$ ipython --no-banner

In [1]: import numpy as np

In [2]: from numpy import linalg as LA

In [3]: np.set_printoptions(precision=3, suppress=True, linewidth=200)

In [4]: K = np.loadtxt("dump.csv", delimiter=",")

In [5]: K
Out[5]: 
array([[6., 0., 0.],
       [0., 6., 5.],
       [0., 5., 6.]])

In [6]: Q, R = LA.qr(K)

In [7]: np.allclose(R.T @ R, K.T @ K)
Out[7]: True

In [8]: R
Out[8]: 
array([[ 6.   ,  0.   ,  0.   ],
       [ 0.   , -7.81 , -7.682],
       [ 0.   ,  0.   ,  1.408]])

In [9]: np.abs(np.diag(R))
Out[9]: array([6.   , 7.81 , 1.408])

In [10]: abs(R[0, 0]), np.round(LA.norm(K[:, 0]), 3)
Out[10]: (np.float64(6.0), np.float64(6.0))

In [11]: np.round(Q.T @ Q, 3) + 0
Out[11]: 
array([[1., 0., 0.],
       [0., 1., 0.],
       [0., 0., 1.]])

In [12]: Q
Out[12]: 
array([[ 1.   ,  0.   ,  0.   ],
       [-0.   , -0.768, -0.64 ],
       [-0.   , -0.64 ,  0.768]])

In [13]: low = LA.cholesky(K)

In [14]: np.round(np.prod(np.diag(low)) ** 2, 3), round(float(LA.det(K)), 3)
Out[14]: (np.float64(66.0), 66.0)

In [15]: low @ low.T
Out[15]: 
array([[6., 0., 0.],
       [0., 6., 5.],
       [0., 5., 6.]])

In [16]: LA.eigvalsh(K).min() > 0
Out[16]: np.True_

In [17]: low
Out[17]: 
array([[2.449, 0.   , 0.   ],
       [0.   , 2.449, 0.   ],
       [0.   , 2.041, 1.354]])

In [18]: ev, evecs = LA.eig(low)

In [19]: ev
Out[19]: array([1.354, 2.449, 2.449])

In [20]: round(np.prod(ev), 3)
Out[20]: np.float64(8.124)

In [21]: np.sort(LA.eigvals(low.T))
Out[21]: array([1.354, 2.449, 2.449])

In [22]: ev, evecs = LA.eig(K)

In [23]: np.round(K @ evecs[:, 0] - ev[0] * evecs[:, 0], 3) + 0
Out[23]: array([0., 0., 0.])

In [24]: np.sort(LA.eigvals(K @ K))
Out[24]: array([  1.,  36., 121.])

In [25]: B = K / LA.norm(K, axis=1, keepdims=True)

In [26]: C2 = B @ B.T

In [27]: LA.norm(B, axis=1)
Out[27]: array([1., 1., 1.])

In [28]: m1 = np.loadtxt("layer1.csv", delimiter=",")

In [29]: m1
Out[29]: 
array([[ 0.,  0.,  0.,  0.],
       [ 0.,  1.,  0.,  0.],
       [ 3., -3.,  0.,  0.]])

In [30]: np.allclose(m1[:-1].T @ LA.lstsq(m1[:-1].T, m1[-1])[0], m1[-1])
Out[30]: False

In [31]: LA.lstsq(m1[:-1].T, m1[-1])[2]
Out[31]: np.int32(1)

In [32]: np.unique(m1.round(6), axis=0).shape
Out[32]: (3, 4)

In [33]: x = np.array([0, 0, 1, 1])

In [34]: h1 = np.maximum(m1 @ x, 0)

In [35]: h1
Out[35]: array([0., 0., 0.])

In [36]: X, _ = LA.qr(np.array([[-1.9, 0.2, -0.7], [0.4, 0.7, 0.8], [1.9, 0.3, -1.0]]))

In [37]: X
Out[37]: 
array([[-0.699, -0.418,  0.58 ],
       [ 0.147, -0.878, -0.455],
       [ 0.699, -0.233,  0.676]])

In [38]: u = np.array([0, 0, 2])

In [39]: B = X + np.outer(u, np.eye(3)[0])

In [40]: LA.matrix_rank(B - X)
Out[40]: np.int64(1)

In [41]: round(float(LA.det(B) / LA.det(X)), 3), np.round(1 + LA.solve(X, u)[0], 3)
Out[41]: (2.399, np.float64(2.399))

In [42]: B
Out[42]: 
array([[-0.699, -0.418,  0.58 ],
       [ 0.147, -0.878, -0.455],
       [ 2.699, -0.233,  0.676]])
